In [1]: import numpy as np

In [2]: np.set_printoptions(precision=3, suppress=True, linewidth=120)

In [3]: Z = np.array([[-2, 1, -1, 3, 3, -2, 0, -3, -2, -1, 1],
   ...:     [-1, -1, 2, 0, -1, -1, -2, 3, 3, -3, 0],
   ...:     [2, 3, 1, 0, -2, -1, 2, -1, -2, -3, 0],
   ...:     [1, 3, 0, 3, -2, 1, -3, -3, 1, 2, -1],
   ...:     [1, 2, 3, -3, 3, 1, -1, 3, 3, 2, -1],
   ...:     [-2, -1, 2, -1, 2, 3, -3, -3, -2, 2, -1],
   ...:     [-1, 2, 1, 2, -3, 2, 3, -1, -1, 3, 3],
   ...:     [-3, 3, 3, -1, 0, 2, -3, 2, 2, 1, -2],
   ...:     [1, 3, 2, -2, 2, 0, 2, 1, 0, -1, -3],
   ...:     [2, 2, -1, -3, 0, -2, 2, -3, 2, 2, 3],
   ...:     [0, 2, 0, -1, -1, 2, -3, 1, 3, -3, -2]])

In [4]: rng = np.random.default_rng(322010)

In [5]: E = (rng.random((36, 11)) < 0.25) @ Z

In [6]: E
Out[6]: 
array([[-1,  2,  0,  0,  2, -5,  0, -3,  3, -2,  4],
       [ 1,  3,  2, -2,  2,  0,  2,  1,  0, -1, -3],
       [-4,  2,  5, -1, -1,  1, -5,  5,  5, -2, -2],
       [-1, -1,  2,  0, -1, -1, -2,  3,  3, -3,  0],
       [ 1,  8,  3, -4, -2, -1,  1, -2,  2,  0,  1],
       [-3,  6,  1, -1,  3, -2, -1, -4,  2,  2,  2],
       [ 2,  5,  1, -1, -3,  1, -1,  0,  1, -6, -2],
       [ 1,  2,  3, -3,  3,  1, -1,  3,  3,  2, -1],
       [-6, 11,  7,  4,  2,  6, -4, -7, -2,  6, -3],
       [ 4, 13,  7,  0, -2,  3,  3, -1,  1,  3, -2],
       [ 1,  5,  5, -3,  2,  2,  1, -3, -4, -2, -4],
       [ 0,  3, -2,  0,  3, -4,  2, -6,  0,  1,  4],
       [ 0,  8,  4,  2,  1,  0,  4, -2, -2,  1,  3],
       [-2,  5, 10, -4,  3,  5, -1,  3,  3,  3, -2],
       [-1,  4,  2,  1, -1,  6, -9, -5,  2,  1, -4],
       [-2,  0,  7, -4,  4,  3, -6,  3,  4,  1, -2],
       [ 0,  9,  4,  2, -4,  2, -4, -2,  1,  0, -3],
       [-1,  3,  2,  0,  6, -1, -1,  0,  1,  1,  0],
       [ 0,  1,  5, -3,  2,  0, -3,  6,  6, -1, -1],
       [ 3,  6,  5, -7,  3,  1,  0, -4,  1,  3,  1],
       [-2,  8,  7, -9,  4,  6, -8,  0,  8,  4, -3],
       [ 0,  3, -2,  0,  3, -4,  2, -6,  0,  1,  4],
       [-2,  1, -1,  3,  3, -2,  0, -3, -2, -1,  1],
       [-3,  9,  5,  2,  4,  2, -7, -1,  4,  4, -3],
       [ 2,  8,  1,  0,  4, -2, -2, -6,  4,  5,  2],
       [-5,  4,  6,  1, -4,  3, -2,  4,  4,  1,  1],
       [ 3,  8,  7, -4,  0,  1, -5, -4,  5,  2,  0],
       [-3,  3,  3, -1,  0,  2, -3,  2,  2,  1, -2],
       [ 5,  8,  0,  0, -4, -2,  1, -7,  1,  1,  2],
       [-2,  6,  3,  2, -2,  3, -6, -1,  3,  3, -3],
       [-1,  2,  1,  2, -3,  2,  3, -1, -1,  3,  3],
       [ 4,  5,  0, -3, -2, -3,  4, -4,  0, -1,  3],
       [ 2,  3,  4, -6,  2, -2, -1,  3,  8,  1,  2],
       [-2,  3,  2,  2,  3,  0, -1, -7, -6, -2,  0],
       [ 0,  6,  4, -2, -1,  5, -1,  3,  5,  2,  0],
       [ 1,  3,  2, -2,  2,  0,  2,  1,  0, -1, -3]])

In [7]: # row 21 repeats row 11

In [8]: Xs = (E - E.mean(axis=0)) / E.std(axis=0)

In [9]: Xs.std(axis=0)
Out[9]: array([1., 1., 1., 1., 1., 1., 1., 1., 1., 1., 1.])

In [10]: np.argwhere(np.abs(Xs) > 2)
Out[10]: 
array([[ 0,  5],
       [ 6,  9],
       [ 8,  0],
       [ 8,  9],
       [ 9,  1],
       [13,  2],
       [14,  6],
       [19,  3],
       [20,  3],
       [20,  6],
       [20,  8],
       [28,  0],
       [32,  8],
       [33,  8]])

In [11]: b = np.linalg.lstsq(np.delete(Xs, 8, axis=1), Xs[:, 8])[0]

In [12]: np.round(1 - np.var(Xs[:, 8] - np.delete(Xs, 8, axis=1) @ b), 3)
Out[12]: np.float64(0.941)

In [13]: print(b)
[ 0.153  0.359 -0.234 -0.307 -0.076 -0.238 -0.822  0.836  0.238  0.405]

In [14]: np.abs(b).argmax()
Out[14]: np.int64(7)

In [15]: dist = np.linalg.norm(E[:, None] - E[None], axis=-1)

In [16]: dist[7].round(6).argsort(kind="stable")[:4]
Out[16]: array([ 7, 18, 27,  1])

In [17]: np.linalg.matrix_rank(dist ** 2)
Out[17]: np.int64(13)

In [18]: dist[:5, :5]
Out[18]: 
array([[ 0.   , 10.817, 14.457,  9.747, 10.63 ],
       [10.817,  0.   , 11.747,  8.718,  8.832],
       [14.457, 11.747,  0.   ,  7.348, 13.638],
       [ 9.747,  8.718,  7.348,  0.   , 12.166],
       [10.63 ,  8.832, 13.638, 12.166,  0.   ]])

In [19]: np.unravel_index(dist.round(6).argmax(), dist.shape)
Out[19]: (np.int64(8), np.int64(32))
